$ python -q
>>> import numpy as np
>>> np.set_printoptions(precision=3, suppress=True, linewidth=140, legacy="1.25")
>>> A = np.loadtxt("x.csv", delimiter=",")
>>> A
array([[ 2.233, -0.9  , -0.9  ,  0.3  ],
       [-1.647,  0.9  ,  2.9  , -0.9  ],
       [ 0.753, -0.3  ,  0.2  , -1.3  ],
       [ 2.791, -1.4  , -0.4  ,  0.2  ],
       [ 1.487, -0.9  ,  2.3  ,  1.5  ],
       [-4.758,  2.   ,  0.4  , -1.   ],
       [-0.296,  0.1  ,  0.7  ,  0.9  ],
       [ 0.771, -0.5  , -0.1  , -0.6  ],
       [ 0.495, -0.2  ,  0.2  , -0.2  ],
       [-2.163,  1.2  , -1.2  ,  0.7  ],
       [-6.235,  3.2  , -2.4  , -1.   ],
       [ 0.995, -0.4  , -2.3  , -2.6  ],
       [-2.056,  0.8  , -1.5  ,  0.8  ],
       [-2.237,  1.2  ,  0.   ,  1.3  ],
       [ 0.154,  0.1  , -0.1  ,  0.   ],
       [ 3.88 , -2.1  , -1.   ,  0.4  ],
       [ 2.907, -1.1  ,  0.1  ,  1.1  ],
       [ 4.816, -2.3  , -0.5  , -0.5  ],
       [ 2.693, -1.5  ,  1.5  , -1.5  ],
       [ 0.782, -0.3  , -1.5  ,  1.4  ],
       [ 0.775, -0.2  , -0.7  , -0.8  ],
       [-1.008,  0.6  ,  1.3  , -0.5  ],
       [-1.027,  0.7  ,  0.7  , -0.2  ],
       [ 1.903, -1.3  ,  0.9  ,  1.5  ],
       [-0.448,  0.   , -1.6  ,  1.6  ],
       [-3.419,  1.5  , -2.2  , -0.6  ],
       [ 1.016, -0.6  ,  0.1  ,  2.   ],
       [ 0.618, -0.3  , -0.4  ,  0.4  ],
       [-1.788,  0.9  ,  0.6  , -1.6  ],
       [ 0.496, -0.4  , -0.5  ,  0.6  ],
       [-1.957,  1.1  , -0.3  ,  1.3  ],
       [-0.71 ,  0.4  , -0.4  ,  0.2  ],
       [-0.123,  0.4  , -1.8  ,  0.8  ],
       [-3.983,  1.8  , -0.2  ,  0.3  ],
       [ 0.822, -0.4  , -1.5  , -1.9  ]])
>>> proj = A @ np.linalg.solve(A.T @ A, A.T)
>>> np.round(np.trace(proj), 3)
4.0
>>> Ac = A - A.mean(axis=0)
>>> V = np.linalg.svd(Ac)[2][:3]
>>> other = Ac - Ac @ V.T @ V
>>> np.round(np.cov(Ac @ V.T, rowvar=False), 3) + 0
array([[7.118, 0.   , 0.   ],
       [0.   , 1.461, 0.   ],
       [0.   , 0.   , 1.226]])
>>> (Ac @ V.T).std(axis=0)
array([2.63 , 1.191, 1.092])
>>> other.std(axis=0)
array([0.066, 0.136, 0.003, 0.002])
>>> np.round(np.linalg.norm(other) / np.linalg.norm(Ac), 3)
0.049
>>> np.diag(V.T @ V)
array([0.808, 0.192, 1.   , 1.   ])
>>> x = np.array([-1, -2, -1, 0])
>>> A * x
array([[-2.233,  1.8  ,  0.9  ,  0.   ],
       [ 1.647, -1.8  , -2.9  , -0.   ],
       [-0.753,  0.6  , -0.2  , -0.   ],
       [-2.791,  2.8  ,  0.4  ,  0.   ],
       [-1.487,  1.8  , -2.3  ,  0.   ],
       [ 4.758, -4.   , -0.4  , -0.   ],
       [ 0.296, -0.2  , -0.7  ,  0.   ],
       [-0.771,  1.   ,  0.1  , -0.   ],
       [-0.495,  0.4  , -0.2  , -0.   ],
       [ 2.163, -2.4  ,  1.2  ,  0.   ],
       [ 6.235, -6.4  ,  2.4  , -0.   ],
       [-0.995,  0.8  ,  2.3  , -0.   ],
       [ 2.056, -1.6  ,  1.5  ,  0.   ],
       [ 2.237, -2.4  , -0.   ,  0.   ],
       [-0.154, -0.2  ,  0.1  ,  0.   ],
       [-3.88 ,  4.2  ,  1.   ,  0.   ],
       [-2.907,  2.2  , -0.1  ,  0.   ],
       [-4.816,  4.6  ,  0.5  , -0.   ],
       [-2.693,  3.   , -1.5  , -0.   ],
       [-0.782,  0.6  ,  1.5  ,  0.   ],
       [-0.775,  0.4  ,  0.7  , -0.   ],
       [ 1.008, -1.2  , -1.3  , -0.   ],
       [ 1.027, -1.4  , -0.7  , -0.   ],
       [-1.903,  2.6  , -0.9  ,  0.   ],
       [ 0.448, -0.   ,  1.6  ,  0.   ],
       [ 3.419, -3.   ,  2.2  , -0.   ],
       [-1.016,  1.2  , -0.1  ,  0.   ],
       [-0.618,  0.6  ,  0.4  ,  0.   ],
       [ 1.788, -1.8  , -0.6  , -0.   ],
       [-0.496,  0.8  ,  0.5  ,  0.   ],
       [ 1.957, -2.2  ,  0.3  ,  0.   ],
       [ 0.71 , -0.8  ,  0.4  ,  0.   ],
       [ 0.123, -0.8  ,  1.8  ,  0.   ],
       [ 3.983, -3.6  ,  0.2  ,  0.   ],
       [-0.822,  0.8  ,  1.5  , -0.   ]])
>>> np.sign((A @ x).round(6))
array([ 1., -1., -1.,  1., -1.,  1., -1.,  1., -1.,  1.,  1.,  1.,  1., -1., -1.,  1., -1.,  1., -1.,  1.,  1., -1., -1., -1.,  1.,  1.,
        1.,  1., -1.,  1.,  1.,  1.,  1.,  1.,  1.])
>>> A @ np.eye(4)[1]
array([-0.9,  0.9, -0.3, -1.4, -0.9,  2. ,  0.1, -0.5, -0.2,  1.2,  3.2, -0.4,  0.8,  1.2,  0.1, -2.1, -1.1, -2.3, -1.5, -0.3, -0.2,  0.6,
        0.7, -1.3,  0. ,  1.5, -0.6, -0.3,  0.9, -0.4,  1.1,  0.4,  0.4,  1.8, -0.4])
>>> D = np.linalg.norm(A[:, None] - A[None], axis=-1)
>>> np.flatnonzero(D[27] < D.mean() / 2)
array([ 0,  2,  6,  7,  8, 14, 19, 20, 26, 27, 29, 31, 32])
>>> D.mean(axis=1).argmax()
10
>>> D[27].round(6).argsort(kind="stable")[:4]
array([27, 29, 14,  8])
>>> np.linalg.matrix_rank(D ** 2)
6
>>> D[:5, :5]
array([[0.   , 5.846, 2.514, 0.906, 3.498],
       [5.846, 0.   , 3.828, 6.09 , 4.38 ],
       [2.514, 3.828, 0.   , 2.824, 3.626],
       [0.906, 6.09 , 2.824, 0.   , 3.306],
       [3.498, 4.38 , 3.626, 3.306, 0.   ]])
>>> J = np.array([[3, 3, 3, 3, 3, 3],
...     [3, 6, 6, 6, 6, 6],
...     [3, 6, 9, 9, 9, 9],
...     [3, 6, 9, 12, 12, 12],
...     [3, 6, 9, 12, 15, 15],
...     [3, 6, 9, 12, 15, 18]])
>>> J
array([[ 3,  3,  3,  3,  3,  3],
       [ 3,  6,  6,  6,  6,  6],
       [ 3,  6,  9,  9,  9,  9],
       [ 3,  6,  9, 12, 12, 12],
       [ 3,  6,  9, 12, 15, 15],
       [ 3,  6,  9, 12, 15, 18]])
>>> # symmetric, so the eigenvalues are real
>>> W = np.array([[-1, -2, 3, 3],
...     [-3, -2, -3, 1],
...     [-3, 3, -2, -3],
...     [0, -2, 0, 1],
...     [0, -3, 0, 3],
...     [0, -2, 2, 2]])
>>> beta = np.array([5, -3, 1, 1])
>>> act = np.maximum(J @ W + beta, 0)
>>> act
array([[ 0,  0,  1, 22],
       [ 0,  0,  0, 34],
       [ 0,  0,  0, 43],
       [ 0,  0,  0, 61],
       [ 0,  0,  4, 76],
       [ 0,  0, 10, 82]])
>>> (act > 0).mean(axis=0)
array([0. , 0. , 0.5, 1. ])
>>> basis = np.array([[-3, 3, -4], [2, 3, -2], [5, -1, -4], [4, -1, -1]])
>>> W @ basis
array([[ 26, -15,  -7],
       [ -6, -13,  27],
       [ -7,   5,  17],
       [  0,  -7,   3],
       [  6, -12,   3],
       [ 14, -10,  -6]])
>>> (act @ basis).round(6).argmax(axis=1)
array([0, 0, 0, 0, 0, 0])
>>> W0 = np.load("mat.npy")
>>> W0
array([[-4, -4, -2],
       [ 0,  0,  0],
       [ 2,  2,  1],
       [ 2,  2,  1],
       [-6, -6, -3],
       [ 0,  0,  0]])
>>> # column 1 repeats column 0
>>> w, V = np.linalg.eigh(J)
>>> x = np.array([4, -7, -5, 8, 5, 3])
>>> round(x @ J @ x / (x @ x), 3), np.round(w[0], 3), np.round(w[-1], 3)
(8.457, 0.796, 51.621)
>>> rng = np.random.default_rng(55771)
>>> m1 = (rng.random((6, 6)) < 0.3) + np.eye(6)
>>> m1 /= m1.sum(axis=1, keepdims=True)
>>> m1
array([[0.333, 0.   , 0.333, 0.333, 0.   , 0.   ],
       [0.5  , 0.5  , 0.   , 0.   , 0.   , 0.   ],
       [0.   , 0.   , 0.5  , 0.   , 0.   , 0.5  ],
       [0.   , 0.   , 0.   , 1.   , 0.   , 0.   ],
       [0.   , 0.333, 0.   , 0.333, 0.333, 0.   ],
       [0.   , 0.5  , 0.   , 0.   , 0.   , 0.5  ]])
>>> gram = m1.T @ m1
>>> np.linalg.matrix_rank(gram)
5
>>> np.round(np.linalg.eigvalsh(gram)[::-1], 3) + 0
array([1.314, 0.884, 0.533, 0.333, 0.103, 0.   ])
>>> np.round(np.linalg.svd(m1, compute_uv=False) ** 2, 3) + 0
array([1.314, 0.884, 0.533, 0.333, 0.103, 0.   ])
>>> round(np.trace(gram), 3), round((m1 ** 2).sum(), 3)
(3.167, 3.167)
>>> gram
array([[0.361, 0.25 , 0.111, 0.111, 0.   , 0.   ],
       [0.25 , 0.611, 0.   , 0.111, 0.111, 0.25 ],
       [0.111, 0.   , 0.361, 0.111, 0.   , 0.25 ],
       [0.111, 0.111, 0.111, 1.222, 0.111, 0.   ],
       [0.   , 0.111, 0.   , 0.111, 0.111, 0.   ],
       [0.   , 0.25 , 0.25 , 0.   , 0.   , 0.5  ]])
>>> (m1 @ m1.T).shape
(6, 6)
>>> basis = 3 * np.array([[0.8, -0.6, -0.6, -1.0, 0.5], [0.6, -1.0, -0.7, 1.1, 1.3]])
>>> lab = rng.integers(0, 2, 25)
>>> E = basis[lab] + rng.normal(size=(25, 5))
>>> E
array([[ 1.991, -2.263, -2.446,  3.26 ,  2.214],
       [ 0.963, -1.512, -0.976, -3.285,  2.313],
       [ 2.024, -3.745, -2.84 ,  3.869,  3.432],
       [ 2.539, -3.357, -3.796, -0.718,  1.893],
       [ 4.473,  0.732, -2.908, -1.695,  2.739],
       [ 3.277, -2.347, -1.52 , -4.237,  0.124],
       [ 1.685, -0.919, -2.536,  4.514,  3.233],
       [ 3.286, -2.374, -0.783, -2.879,  2.234],
       [ 1.73 , -0.777, -4.533, -2.428, -0.398],
       [ 1.381, -2.644, -2.712,  4.029,  5.659],
       [ 2.702, -1.532, -1.182,  3.649,  3.785],
       [ 2.395, -1.087, -1.22 , -3.622, -0.133],
       [ 3.203, -0.889, -2.731, -1.844,  2.736],
       [ 1.36 , -1.194, -1.649, -2.411,  0.899],
       [ 2.766, -5.264,  0.202,  3.588,  4.24 ],
       [ 1.933, -2.229,  0.094, -1.481,  0.016],
       [-0.552, -1.923, -2.828,  3.824,  4.934],
       [ 3.214, -4.105, -2.599,  1.655,  4.829],
       [ 2.432,  1.122, -2.711, -4.122,  2.243],
       [ 1.823, -3.026, -2.203,  2.62 ,  4.812],
       [ 3.5  , -1.158, -1.333, -2.625,  0.772],
       [ 2.296, -1.499, -2.051,  3.695,  3.759],
       [ 2.669, -2.933, -2.599,  3.435,  3.387],
       [ 1.61 , -0.993, -0.945, -2.375,  1.413],
       [ 1.206, -3.036, -0.728,  4.301,  1.75 ]])
>>> O, R = np.linalg.qr(E)
>>> round(abs(R[0, 0]), 3), np.round(np.linalg.norm(E[:, 0]), 3)
(12.24, 12.24)
>>> np.round(O.T @ O, 3) + 0
array([[1., 0., 0., 0., 0.],
       [0., 1., 0., 0., 0.],
       [0., 0., 1., 0., 0.],
       [0., 0., 0., 1., 0.],
       [0., 0., 0., 0., 1.]])
>>> np.abs(np.diag(R))
array([12.24 ,  8.308,  6.858, 12.666,  6.109])
>>> x = np.array([5, 3, 0, -1, -4])
>>> target = E @ x
>>> np.round(np.linalg.solve(E.T @ E, E.T @ target), 3) + 0
array([ 5.,  3.,  0., -1., -4.])
>>> np.round(np.linalg.pinv(E) @ E, 3) + 0
array([[1., 0., 0., 0., 0.],
       [0., 1., 0., 0., 0.],
       [0., 0., 1., 0., 0.],
       [0., 0., 0., 1., 0.],
       [0., 0., 0., 0., 1.]])
>>> try:
...     np.linalg.solve(E, target)
... except np.linalg.LinAlgError as e:
...     print(e)
... 
Last 2 dimensions of the array must be square
>>> target = target + 0.1 * rng.normal(size=25)
>>> target
array([ -8.933,  -5.672, -18.654,  -4.237,  15.226,  13.181, -11.668,   3.173,  10.307, -27.618, -10.025,  12.859,   4.332,   2.102,
       -22.491,   4.398, -32.109, -17.075,  10.706, -21.941,  13.535, -11.743, -12.268,   1.749, -14.484])
>>> beta, *_ = np.linalg.lstsq(E, target)
>>> [round(float(np.linalg.norm(np.linalg.solve(E.T @ E + lam * np.eye(5), E.T @ target))), 2) for lam in (0, 1, 10, 100)]
[7.13, 6.87, 5.36, 2.89]
